$ ipython --no-banner

In [1]: import numpy as np

In [2]: np.set_printoptions(precision=2, suppress=True, linewidth=160, sign=" ")

In [3]: tidy = lambda a: np.round(a, 2) + 0

In [4]: W0 = -1 * np.eye(14) + np.ones((14, 14))

In [5]: W0
Out[5]: 
array([[ 0.,  1.,  1.,  1.,  1.,  1.,  1.,  1.,  1.,  1.,  1.,  1.,  1.,  1.],
       [ 1.,  0.,  1.,  1.,  1.,  1.,  1.,  1.,  1.,  1.,  1.,  1.,  1.,  1.],
       [ 1.,  1.,  0.,  1.,  1.,  1.,  1.,  1.,  1.,  1.,  1.,  1.,  1.,  1.],
       [ 1.,  1.,  1.,  0.,  1.,  1.,  1.,  1.,  1.,  1.,  1.,  1.,  1.,  1.],
       [ 1.,  1.,  1.,  1.,  0.,  1.,  1.,  1.,  1.,  1.,  1.,  1.,  1.,  1.],
       [ 1.,  1.,  1.,  1.,  1.,  0.,  1.,  1.,  1.,  1.,  1.,  1.,  1.,  1.],
       [ 1.,  1.,  1.,  1.,  1.,  1.,  0.,  1.,  1.,  1.,  1.,  1.,  1.,  1.],
       [ 1.,  1.,  1.,  1.,  1.,  1.,  1.,  0.,  1.,  1.,  1.,  1.,  1.,  1.],
       [ 1.,  1.,  1.,  1.,  1.,  1.,  1.,  1.,  0.,  1.,  1.,  1.,  1.,  1.],
       [ 1.,  1.,  1.,  1.,  1.,  1.,  1.,  1.,  1.,  0.,  1.,  1.,  1.,  1.],
       [ 1.,  1.,  1.,  1.,  1.,  1.,  1.,  1.,  1.,  1.,  0.,  1.,  1.,  1.],
       [ 1.,  1.,  1.,  1.,  1.,  1.,  1.,  1.,  1.,  1.,  1.,  0.,  1.,  1.],
       [ 1.,  1.,  1.,  1.,  1.,  1.,  1.,  1.,  1.,  1.,  1.,  1.,  0.,  1.],
       [ 1.,  1.,  1.,  1.,  1.,  1.,  1.,  1.,  1.,  1.,  1.,  1.,  1.,  0.]])

In [6]: [round(float(np.linalg.det(W0[:i, :i])), 2) + 0 for i in range(1, 15)]
Out[6]: 
[0.0,
 -1.0,
 2.0,
 -3.0,
 4.0,
 -5.0,
 6.0,
 -7.0,
 8.0,
 -9.0,
 10.0,
 -11.0,
 12.0,
 -13.0]

In [7]: np.all(np.linalg.eigvalsh(W0) > 0)
Out[7]: np.False_

In [8]: tidy(np.linalg.eigvalsh(W0).min())
Out[8]: np.float64(-1.0)

In [9]: feats = np.load("layer14.npy")

In [10]: tidy(feats)
Out[10]: 
array([[-0.03, -0.35,  0.24,  0.24,  0.55, -0.12, -0.3 ,  0.11,  0.43, -0.25,  0.31],
       [ 0.42,  0.13,  0.18,  0.08, -0.16, -0.19, -0.2 ,  0.25,  0.37,  0.52, -0.2 ],
       [ 0.45, -0.56, -0.49, -0.04,  0.  ,  0.09,  0.19, -0.04,  0.24,  0.03, -0.23],
       [ 0.27, -0.41,  0.15, -0.16,  0.12, -0.32, -0.29, -0.11, -0.68,  0.06, -0.04],
       [-0.19,  0.15, -0.25, -0.26,  0.06, -0.02, -0.58,  0.1 ,  0.11, -0.33, -0.59],
       [-0.29, -0.22,  0.15,  0.07,  0.12, -0.18,  0.48, -0.3 ,  0.12, -0.1 , -0.47],
       [-0.03,  0.33, -0.59, -0.02,  0.39, -0.48,  0.04, -0.24,  0.02,  0.21,  0.21],
       [-0.29, -0.19, -0.34,  0.75, -0.12,  0.14, -0.19,  0.16, -0.23,  0.17, -0.07],
       [-0.21, -0.03,  0.15,  0.1 , -0.07, -0.62,  0.18,  0.42, -0.03,  0.07, -0.2 ],
       [ 0.27,  0.27,  0.25,  0.45,  0.06, -0.03, -0.15, -0.6 ,  0.01, -0.03, -0.26],
       [ 0.21,  0.24,  0.05,  0.07,  0.64,  0.33,  0.25,  0.39, -0.27,  0.06, -0.28],
       [ 0.42,  0.2 , -0.12,  0.26, -0.22, -0.23,  0.17,  0.2 , -0.08, -0.67,  0.09]])

In [11]: # orthonormal columns

In [12]: P = feats @ np.linalg.solve(feats.T @ feats, feats.T)

In [13]: tidy(np.linalg.eigvalsh(P))
Out[13]: array([ 0.,  1.,  1.,  1.,  1.,  1.,  1.,  1.,  1.,  1.,  1.,  1.])

In [14]: tidy(P @ feats[:, 1])
Out[14]: array([-0.35,  0.13, -0.56, -0.41,  0.15, -0.22,  0.33, -0.19, -0.03,  0.27,  0.24,  0.2 ])
